In [1]: import numpy as np

In [2]: np.set_printoptions(precision=2, suppress=True, linewidth=200)

In [3]: rd = lambda a: np.round(a, 2) + 0

In [4]: J = np.array([[3.0, 1.0], [0.0, 3.0]])

In [5]: J
Out[5]: 
array([[3., 1.],
       [0., 3.]])

In [6]: hat = np.triu(np.array([[2, -2], [-2, -1]]), 1) + np.eye(2)

In [7]: A2 = hat @ J @ np.linalg.inv(hat)

In [8]: np.linalg.matrix_rank(A2)
Out[8]: np.int64(2)

In [9]: np.poly(A2)
Out[9]: array([ 1., -6.,  9.])

In [10]: np.trace(A2), np.trace(J)
Out[10]: (np.float64(6.0), np.float64(6.0))

In [11]: rng = np.random.default_rng(586522)

In [12]: z = rng.permutation(2)

In [13]: z
Out[13]: array([0, 1])

In [14]: A2 = J[z][:, z]

In [15]: np.allclose(A2, J)
Out[15]: True

In [16]: A2
Out[16]: 
array([[3., 1.],
       [0., 3.]])

In [17]: rd(np.sort(np.abs(np.linalg.eigvals(A2))))
Out[17]: array([3., 3.])

In [18]: np.trace(A2)
Out[18]: np.float64(6.0)

In [19]: np.allclose(A2 @ A2.T, A2.T @ A2)
Out[19]: False

In [20]: np.linalg.determinant(A2)
AttributeError: module 'numpy.linalg' has no attribute 'determinant'


In [21]: rd(np.sort(np.abs(np.linalg.eigvals(A2))))
Out[21]: array([3., 3.])

In [22]: W0 = np.array([[0, 3, 0, 0], [0, 0, 3, 0], [7, 0, 0, 0], [0, 0, 0, 2]])

In [23]: # 2 blocks once reordered

In [24]: ang = np.radians(45)

In [25]: Rm = np.eye(4)

In [26]: Rm[0, 0] = Rm[1, 1] = np.cos(ang)

In [27]: Rm[0, 1], Rm[1, 0] = -np.sin(ang), np.sin(ang)

In [28]: rd(Rm)
Out[28]: 
array([[ 0.71, -0.71,  0.  ,  0.  ],
       [ 0.71,  0.71,  0.  ,  0.  ],
       [ 0.  ,  0.  ,  1.  ,  0.  ],
       [ 0.  ,  0.  ,  0.  ,  1.  ]])

In [29]: A2 = W0 @ Rm.T

In [30]: rd(A2)
Out[30]: 
array([[-2.12,  2.12,  0.  ,  0.  ],
       [ 0.  ,  0.  ,  3.  ,  0.  ],
       [ 4.95,  4.95,  0.  ,  0.  ],
       [ 0.  ,  0.  ,  0.  ,  2.  ]])
